$ python3 -q
>>> import numpy as np
>>> np.set_printoptions(precision=1, suppress=True, linewidth=120)
>>> feats = np.load("run18.npy")
>>> print(feats)
[[  6.    7.7   5.8   5.5]
 [  7.3   6.5   8.5   8.5]
 [ 23.7   0.1   1.9  -6. ]
 [  4.6   6.7  12.6  14.9]
 [ -2.1  10.7  12.1  16.4]
 [-16.4  15.9  17.   28.2]
 [  6.9   7.1   3.7   2.9]
 [  4.5   7.7  16.3  18.6]
 [  9.9   5.    9.4   8.7]
 [  5.    7.2  18.3  20.9]
 [  2.5   7.3  20.   24.4]
 [ -4.8  12.8   0.1   3. ]
 [ 10.1   5.4   3.3   1.3]
 [ 11.5   4.5  -1.4  -4.5]
 [ -5.1  12.8   6.5  10.6]]
>>> O, Rm = np.linalg.qr(feats)
>>> round(float(abs(Rm[0, 0])), 1), round(np.linalg.norm(feats[:, 0]), 1)
(37.8, np.float64(37.8))
>>> round(np.trace(O @ O.T), 1)
np.float64(4.0)
>>> O.shape, Rm.shape
((15, 4), (4, 4))
>>> E = np.array([[-4, -4, 4, 2, 3],
...     [-4, -4, -4, 4, 2],
...     [4, -4, -4, -4, 4],
...     [2, 4, -4, -4, -4],
...     [3, 2, 4, -4, -4]])
>>> r0 = np.array([1, 1, -1])
>>> np.cross(E[4, :3], E[2, :3])
array([  8,  28, -20])
>>> np.correlate(E[4], E[2], "full")
array([ 12,  -4,  -4, -52, -12,  24,  48,   0, -16])
>>> O, evecs = np.linalg.qr(E[:, :3])[0], np.linalg.qr(E[:, 3:])[0]
>>> sigma = np.linalg.svd(O.T @ evecs, compute_uv=False)
>>> np.degrees(np.arccos(sigma.clip(0, 1)))
array([20.5, 21.1])
>>> print(np.round(np.linalg.norm(O @ O.T - evecs @ evecs.T, 2), 1))
1.0
>>> print(sigma)
[0.9 0.9]
>>> ev, evecs = np.linalg.eigh(E)
>>> np.linalg.eigvalsh(E + 2 * np.eye(5))
array([-11.5,  -7.7,  -0.5,   0.5,   9.2])
>>> np.linalg.svd(E, compute_uv=False)
array([13.5,  9.7,  7.2,  2.5,  1.5])
>>> (ev > 1e-8).sum(), (ev < -1e-8).sum()
(np.int64(1), np.int64(4))
>>> print(ev)
[-13.5  -9.7  -2.5  -1.5   7.2]
>>> evecs @ np.diag(ev) @ evecs.T
array([[-4., -4.,  4.,  2.,  3.],
       [-4., -4., -4.,  4.,  2.],
       [ 4., -4., -4., -4.,  4.],
       [ 2.,  4., -4., -4., -4.],
       [ 3.,  2.,  4., -4., -4.]])
>>> np.abs(evecs[:, -1])
array([0.4, 0.4, 0.6, 0.4, 0.4])
>>> ev, evecs = np.linalg.eig(E)
>>> np.round(np.prod(ev), 1)
np.float64(3520.0)
>>> ev
array([  7.2, -13.5,  -9.7,  -1.5,  -2.5])
>>> ev, evecs = np.linalg.eigh(E)
>>> x = np.array([1, 1, -4, 5, -2])
>>> np.linalg.eigvalsh(E[1:, 1:])
array([-11.5,  -8. ,  -2. ,   5.5])
>>> print(np.round(x @ E @ x / (x @ x), 1), round(float(ev[0]), 1), round(float(ev[-1]), 1))
3.1 -13.5 7.2
>>> X = np.array([[0, 0, 0], [0, 2, 0]])
>>> X[:, 0] = 2 * X[:, 1]
>>> print(X)
[[0 0 0]
 [4 2 0]]
>>> r = np.linalg.matrix_rank(X)
>>> r
np.int64(1)
>>> N = np.linalg.svd(X)[2][r:].T
>>> np.allclose(X @ N, 0)
True
>>> [int(np.linalg.matrix_rank(X[:i])) for i in range(1, len(X) + 1)]
[0, 1]
>>> print(np.linalg.matrix_rank(X.T @ X), np.linalg.matrix_rank(X @ X.T))
1 1
>>> print(N.shape)
(3, 2)
>>> ang = np.radians(40)
>>> Rm = np.eye(3)
>>> Rm[2, 2] = Rm[0, 0] = np.cos(ang)
>>> Rm[2, 0], Rm[0, 2] = -np.sin(ang), np.sin(ang)
>>> Rm
array([[ 0.8,  0. ,  0.6],
       [ 0. ,  1. ,  0. ],
       [-0.6,  0. ,  0.8]])
>>> A2 = X @ Rm.T
>>> np.abs(A2 - X).max(axis=0)
array([0.9, 0. , 2.6])
>>> round(np.linalg.det(Rm), 1), round(float(np.trace(Rm)), 1)
(np.float64(1.0), 2.5)
>>> round(float(np.linalg.norm(X, 2)), 1)
4.5
>>> X[0] @ X[1]
np.int64(0)
>>> print(np.linalg.norm(X, axis=1))
[0.  4.5]
>>> print(np.round(np.linalg.norm(X) ** 2 / np.linalg.norm(X, 2) ** 2, 1))
1.0
>>> np.round(np.linalg.norm(X, "nuc"), 1)
np.float64(4.5)
>>> mat = np.array([[0.0, 0.0, 0.0, 0.0, 3.0],
...     [0.0, 0.0, 1.0, 0.0, 1.0],
...     [0.0, 1.0, 0.0, 0.0, 0.0],
...     [0.0, 0.0, 0.0, 0.0, 0.0],
...     [3.0, 1.0, 0.0, 0.0, 0.0]])
>>> mat
array([[0., 0., 0., 0., 3.],
       [0., 0., 1., 0., 1.],
       [0., 1., 0., 0., 0.],
       [0., 0., 0., 0., 0.],
       [3., 1., 0., 0., 0.]])
>>> U, sigma, Vt = np.linalg.svd(mat)
>>> np.argmax(sigma[:-1] / (sigma[1:] + 1e-6)) + 1
np.int64(4)
>>> A2 = U[:, :4] @ np.diag(sigma[:4]) @ Vt[:4]
>>> round(float(np.abs(mat - A2).max()), 1)
0.0
>>> np.linalg.matrix_rank(mat, rtol=0.05)
np.int64(4)
>>> print(np.linalg.matrix_rank(A2))
4
>>> print(round(float(np.linalg.norm(mat - A2, 2)), 1), sigma[4])
0.0 0.0
>>> mat @ mat
array([[ 9.,  3.,  0.,  0.,  0.],
       [ 3.,  2.,  0.,  0.,  0.],
       [ 0.,  0.,  1.,  0.,  1.],
       [ 0.,  0.,  0.,  0.,  0.],
       [ 0.,  0.,  1.,  0., 10.]])
>>> np.flatnonzero(np.linalg.matrix_power((mat != 0) + (mat.T != 0) + np.eye(5), 5)[2])
array([0, 1, 2, 4])
>>> print((mat != 0).astype(int))
[[0 0 0 0 1]
 [0 0 1 0 1]
 [0 1 0 0 0]
 [0 0 0 0 0]
 [1 1 0 0 0]]
>>> (np.linalg.matrix_power((mat != 0) + (mat.T != 0) + np.eye(5), 5) > 0).astype(int)
array([[1, 1, 1, 0, 1],
       [1, 1, 1, 0, 1],
       [1, 1, 1, 0, 1],
       [0, 0, 0, 1, 0],
       [1, 1, 1, 0, 1]])
>>> arr = np.load("x.npy")
>>> arr
array([[5, 3, 6, 8, 3],
       [1, 2, 1, 6, 7],
       [5, 8, 7, 5, 6],
       [2, 3, 9, 2, 0],
       [6, 4, 4, 1, 2]])
>>> r0 = np.array([-6, 4, 8, -3, 8])
>>> A2 = arr + np.outer(r0, np.eye(5)[0])
>>> np.linalg.matrix_rank(A2 - arr)
np.int64(1)
>>> np.linalg.matrix_rank(np.linalg.inv(A2) - np.linalg.inv(arr), tol=1e-8)
np.int64(1)
>>> np.sort(np.abs(np.linalg.eigvals(arr)))
array([ 3.7,  3.7,  3.9,  3.9, 21.8])
>>> (arr + arr.T) / 2
array([[5. , 2. , 5.5, 5. , 4.5],
       [2. , 2. , 4.5, 4.5, 5.5],
       [5.5, 4.5, 7. , 7. , 5. ],
       [5. , 4.5, 7. , 2. , 0.5],
       [4.5, 5.5, 5. , 0.5, 2. ]])
>>> np.allclose(arr @ arr.T, arr.T @ arr)
False
>>> (arr - arr.T) / 2
array([[ 0. ,  1. ,  0.5,  3. , -1.5],
       [-1. ,  0. , -3.5,  1.5,  1.5],
       [-0.5,  3.5,  0. , -2. ,  1. ],
       [-3. , -1.5,  2. ,  0. , -0.5],
       [ 1.5, -1.5, -1. ,  0.5,  0. ]])
>>> round(np.abs(np.linalg.eigvals(arr)).max(), 1)
np.float64(21.8)
>>> print(np.round(np.linalg.det(arr), 1))
4596.0
>>> np.linalg.matrix_power(arr, 2)
array([[ 92, 105, 159, 107,  78],
       [ 66,  61,  97,  44,  37],
       [114, 126, 156, 139, 125],
       [ 62,  90,  96,  83,  81],
       [ 68,  69,  85,  96,  74]])
